% python3 -q
>>> import numpy as np
>>> import numpy.linalg as la
>>> np.set_printoptions(precision=2, suppress=True, linewidth=200)
>>> def tidy(a):
...     return np.round(a, 2) + 0
... 
>>> E = np.array([[1, 3, 3, 3, 2, 2, 3, 1],
...     [1, 0, 3, 2, 3, 2, 1, 1],
...     [3, 1, 0, 0, 1, 0, 0, 3],
...     [2, 1, 2, 2, 1, 0, 3, 3],
...     [3, 3, 0, 1, 2, 2, 2, 0]])
>>> E[-1] = E[0] + -2 * E[1]
>>> print(E)
[[ 1  3  3  3  2  2  3  1]
 [ 1  0  3  2  3  2  1  1]
 [ 3  1  0  0  1  0  0  3]
 [ 2  1  2  2  1  0  3  3]
 [-1  3 -3 -1 -4 -2  1 -1]]
>>> # rank 4
>>> left, sig, Vh = la.svd(E)
>>> print(np.argmax(sig[:-1] / (sig[1:] + 1e-6)) + 1)
4
>>> print(tidy(sig))
[10.55  6.    4.25  1.88  0.  ]
>>> B = left[:, :4] @ np.diag(sig[:4]) @ Vh[:4]
>>> print(la.matrix_rank(E, rtol=0.05))
4
>>> print(tidy(la.norm(E - B) / la.norm(E)))
0.0
>>> print(la.matrix_rank(B))
4
>>> print([round(float(x), 2) for x in la.svd(E, compute_uv=False)[:3]])
[10.55, 6.0, 4.25]
>>> print(la.matrix_rank(E, rtol=0.1))
4
>>> print(np.argsort(-la.norm(E, axis=0).round(6), kind="stable")[:3])
[2 4 7]
>>> print(la.cond(E) > 100)
True
>>> left, sig, Vh = la.svd(E)
>>> vecs = Vh[:(sig > 1e-8).sum()]
>>> rng = np.random.default_rng(925376)
>>> vec = E[0] + 3 * E[1] + rng.integers(2) * np.eye(8)[0]
>>> print(vec)
[ 4.  3. 12.  9. 11.  8.  6.  4.]
>>> print(np.allclose(vecs.T @ vecs @ vec, vec))
True
>>> print(tidy(la.norm(vec - vecs.T @ vecs @ vec)))
0.0
>>> r0, g = E[3], E[2]
>>> print(r0 @ r0)
32
>>> print(r0 @ g)
17
>>> pr = (r0 @ g) / (r0 @ r0) * r0
>>> print(tidy(la.norm(r0 + g) ** 2 + la.norm(r0 - g) ** 2))
104.0
>>> print((g - pr) @ r0)
0.0
>>> print(np.outer(r0, g))
[[6 2 0 0 2 0 0 6]
 [3 1 0 0 1 0 0 3]
 [6 2 0 0 2 0 0 6]
 [6 2 0 0 2 0 0 6]
 [3 1 0 0 1 0 0 3]
 [0 0 0 0 0 0 0 0]
 [9 3 0 0 3 0 0 9]
 [9 3 0 0 3 0 0 9]]
>>> print(tidy(g - pr))
[ 1.94  0.47 -1.06 -1.06  0.47  0.   -1.59  1.41]
>>> print(la.matrix_rank(np.outer(r0, g)))
1
>>> data = np.load("out4.npy")
>>> print(data)
[[-1.9   0.1  -1.  ]
 [-1.89  0.12 -1.05]]
>>> print(tidy(la.norm(data, 2)))
3.05
>>> print(tidy(la.norm(data, "nuc")))
3.09
>>> print(tidy(la.norm(data[0], 1)), tidy(la.norm(data[0], np.inf)))
3.0 1.9
>>> print(tidy(la.norm(data[0] - data[1])))
0.05
>>> print(tidy(la.norm(data, 1)), tidy(la.norm(data, np.inf)))
3.79 3.06
>>> left, sig, Vh = la.svd(data)
>>> print(np.argmax(sig[:-1] / (sig[1:] + 1e-6)) + 1)
1
>>> print(tidy(sig))
[3.05 0.04]
>>> B = left[:, :1] @ np.diag(sig[:1]) @ Vh[:1]
>>> print(tidy(la.norm(data - B, 2)), tidy(sig[1]))
0.04 0.04
>>> print(tidy(la.norm(data - B) / la.norm(data)))
0.01
>>> print(la.matrix_rank(B))
1
>>> print(la.matrix_rank(data, rtol=0.05))
1
